% ipython --no-banner

In [1]: import numpy as np

In [2]: np.set_printoptions(precision=3, suppress=True, linewidth=160, floatmode="fixed")

In [3]: rd = lambda a: np.round(a, 3) + 0

In [4]: F = np.load("block8.npy")

In [5]: print(F)
[[ 0  7  0  0  0  5]
 [ 0  3  0  0  0  1]
 [ 0  7  0  0  0  5]
 [ 5  1  0  0  0  0]
 [ 0 11  0  0  0  9]
 [10  0  0  0  0  0]
 [ 0 11  0  0  0  9]
 [20  0  0  0  0  0]
 [ 0 13  0  0  0 11]
 [ 0 11  0  0  0  9]
 [ 5  1  0  0  0  0]
 [10  0  0  0  0  0]
 [15  0  0  0  0  0]
 [25  0  0  0  0  0]
 [25  0  0  0  0  0]
 [ 0  9  0  0  0  7]
 [ 0  3  0  0  0  1]
 [20  0  0  0  0  0]
 [ 0  9  0  0  0  7]
 [20  0  0  0  0  0]
 [15  0  0  0  0  0]
 [ 5  1  0  0  0  0]
 [ 0  7  0  0  0  5]
 [10  0  0  0  0  0]
 [25  0  0  0  0  0]
 [ 0 11  0  0  0  9]
 [ 0 13  0  0  0 11]
 [ 0 13  0  0  0 11]
 [ 0 11  0  0  0  9]
 [ 0  3  0  0  0  1]
 [ 0 11  0  0  0  9]
 [25  0  0  0  0  0]
 [ 0 13  0  0  0 11]]

In [6]: left, sv, VT = np.linalg.svd(F)

In [7]: vecs = VT[:(sv > 1e-8).sum()]

In [8]: rng = np.random.default_rng(59190)

In [9]: x = F[14] + 5 * F[15] + rng.integers(2) * np.eye(6)[0]

In [10]: print(x)
[25.000 45.000  0.000  0.000  0.000 35.000]

In [11]: print(np.linalg.matrix_rank(np.vstack([F, x])))
3

In [12]: left, sv, VT = np.linalg.svd(F)

In [13]: print(np.argmax(sv[:-1] / (sv[1:] + 1e-6)) + 1)
3

In [14]: other = left[:, :3] @ np.diag(sv[:3]) @ VT[:3]

In [15]: print(np.linalg.matrix_rank(other))
3

In [16]: print(rd(np.linalg.norm(F - other, 2)), sv[3])
0.0 0.0

In [17]: rk = np.linalg.matrix_rank(F)

In [18]: print(rk)
3

In [19]: ns = np.linalg.svd(F)[2][rk:].T

In [20]: print(ns.shape)
(6, 3)

In [21]: print([int(np.linalg.matrix_rank(F[:, :j + 1])) for j in range(6)])
[1, 2, 2, 2, 2, 3]

In [22]: x = np.array([0, 2, 2, 1, 0, 3])

In [23]: print(np.sign((F @ x).round(6)))
[1 1 1 1 1 0 1 0 1 1 1 0 0 0 0 1 1 0 1 0 0 1 1 0 0 1 1 1 1 1 1 0 1]

In [24]: print(F @ x)
[29  9 29  2 49  0 49  0 59 49  2  0  0  0  0 39  9  0 39  0  0  2 29  0  0 49 59 59 49  9 49  0 59]

In [25]: print((F @ x).argmax())
8

In [26]: print(np.einsum("ij,j->i", F, x))
[29  9 29  2 49  0 49  0 59 49  2  0  0  0  0 39  9  0 39  0  0  2 29  0  0 49 59 59 49  9 49  0 59]

In [27]: print(F @ (2 * x))
[ 58  18  58   4  98   0  98   0 118  98   4   0   0   0   0  78  18   0  78   0   0   4  58   0   0  98 118 118  98  18  98   0 118]
